% ipython --no-banner

In [1]: import numpy as np

In [2]: import numpy.linalg as la

In [3]: np.set_printoptions(precision=3, suppress=True, linewidth=140)

In [4]: tidy = lambda a: np.round(a, 3) + 0

In [5]: F = np.load("w.npy")

In [6]: F
Out[6]: 
array([[ -1.8,  -2.4,  -1. ,  -1.7,  -1.6,   0.2,   1. ,   3.1],
       [ 18. ,  34. ,   8. ,  20. ,   8. ,  -2. ,   8. , -12. ],
       [  1.6,  -0.8,  -1.6,  -0.5,   0.1,   1. ,   0.9,   0.9],
       [ -0.1,   0.7,   0.2,  -0.5,  -1.2,   0.4,  -0.8,  -0.2],
       [  0.4,  -0.6,   0. ,   1.2,  -0.8,  -1.2,   1.4,  -0.5],
       [  0.7,  -0.2,  -0.1,  -1.5,   1.3,   0.5,   0.3,  -0.2],
       [ -1.4,   0.1,  -0.4,  -0.7,  -0.3,   0.3,   0.1,   0.8],
       [  0.4,   0.6,  -1.2,  -1.9,  -2.2,   0.8,  -0.6,  -1. ],
       [  1.5,  -1.8,   0.7,  -0.1,   0.9,  -0.2,   0.8,  -0.6],
       [  0.2,   0. ,   0. ,   0.2,  -1. ,  -0.6,   1.1,   1. ],
       [  0.7,  -0.6,  -0.9,  -1.8,  -1.3,  -1.3,   0. ,  -0.2],
       [ -0.6,  -0.7,   0.3,   0. ,   0.4,  -0.6,  -0.5,   0.2],
       [ -2.2,  -0.8,   0.9,  -0.4,   0.8,  -0.1,   1.3,   0.4],
       [ -0.4,  -1.6,  -0.5,   0.3,   0.4,   2.4,  -0.8,  -0.5],
       [  1.4,   1.1,   0.5,  -2. ,  -1.4,   0.9,  -1.1,   0.9],
       [  0.7,  -1.8,   0.7,   0.3,   0.1,  -1.4,   1.2,  -0.3],
       [ -1.6,   1.3,   0.2,   0. ,  -0.3,   0.9,   1.9,  -1.4],
       [  0.5,   1.1,   0.8,   0. ,  -1. ,  -0.7,  -0.7,   0.7],
       [ -0.8,  -0.5,   0.4,   0.6,  -1. ,   0.9,  -0.8,  -0.5],
       [  1. ,   0.3,  -0.8,   0.7,  -1. ,  -0.5,   1.1,   0.7],
       [  0.1,  -0.9,   1. ,   1.1,  -0.6,  -0.3,  -0.2,  -1.7],
       [  0.1,  -1.8,   0. ,   0.9,   1.2,   0.2,  -0.1,  -0.8],
       [  0.7,   0.6,  -0.3,  -1.5,  -0.1,   2.5,   0. ,   3. ],
       [  1.2,  -0.6,  -0.1,   0. ,   1.5,  -0.7,   0.8,  -0.7],
       [ -0.4,  -0.5,  -0.6,  -0.9,  -1.8,   0.2,  -0.4,   0.3],
       [ -2. ,   1.4,   0.2,   1.1,  -1.8,  -0.5,  -0.7,   1.1],
       [  1.5,   1.8,   1.2,   0.4,  -1.2,   2.7,   1.9,  -0.4],
       [ -0.8,  -0.4,   1.7,  -0.2,  -1.2,   1.2,   0.1,  -0.9],
       [  0.6,  -0.7,  -1.1,  -0.1,   1.3,   0.6,  -1.1,   0.3],
       [ -0.1,  -0.2,   1.2,  -0.4,   0.7,   1.9,   0.3,  -0.9],
       [ -0.3,  -0.4,  -0.8,   0.6,   0.5,   0.9,  -2. ,   0.4],
       [ -2.1,  -2.4,  -1.4,  -0.7,   0. ,   1.7,  -0.2,   0.2],
       [ -1. ,  -0.9,  -0.1,   0.8,   0. ,   0.3,   0.5,   1.6],
       [ -0.4,   0.4,   0.7,  -1.1,   1.3,  -1.3,   0.8,   0.5],
       [  0.8,  -1.7,   0.9,   0.7,   0.4,   0.6,   1.1,   0.9],
       [  0.1,   0.3,   0.1,  -0.2,   2.2,  -0.1,   1.7,   0.5],
       [  0.8,  -0.3,  -2.5,   1.7,  -0.5,   0.3,   0. ,  -0.6],
       [ -0.9,   1.6,   0.5,   0.9,  -0.6,  -0.1,   0.2,   0.6],
       [ -1. ,  -0.4,  -0.5,   0.8,   0. ,   0.5,   0.7,  -0.3]])

In [7]: Z = F[[30, 26]].astype(float)

In [8]: for _ in range(4):
   ...:     idx = la.norm(F[:, None] - Z, axis=-1).argmin(axis=1)
   ...:     Z = np.array([F[idx == j].mean(axis=0) for j in range(2)])
   ...: 

In [9]: idx
Out[9]: array([0, 1, 0, 0, 0, 0, 0, 0, 0, 0, 0, 0, 0, 0, 0, 0, 0, 0, 0, 0, 0, 0, 0, 0, 0, 0, 0, 0, 0, 0, 0, 0, 0, 0, 0, 0, 0, 0, 0])

In [10]: np.abs(Z[1] - Z[0]).argmax()
Out[10]: np.int64(1)

In [11]: print(tidy(Z[1] - Z[0]))
[ 18.076  34.308   8.045  20.103   8.205  -2.324   7.758 -12.168]
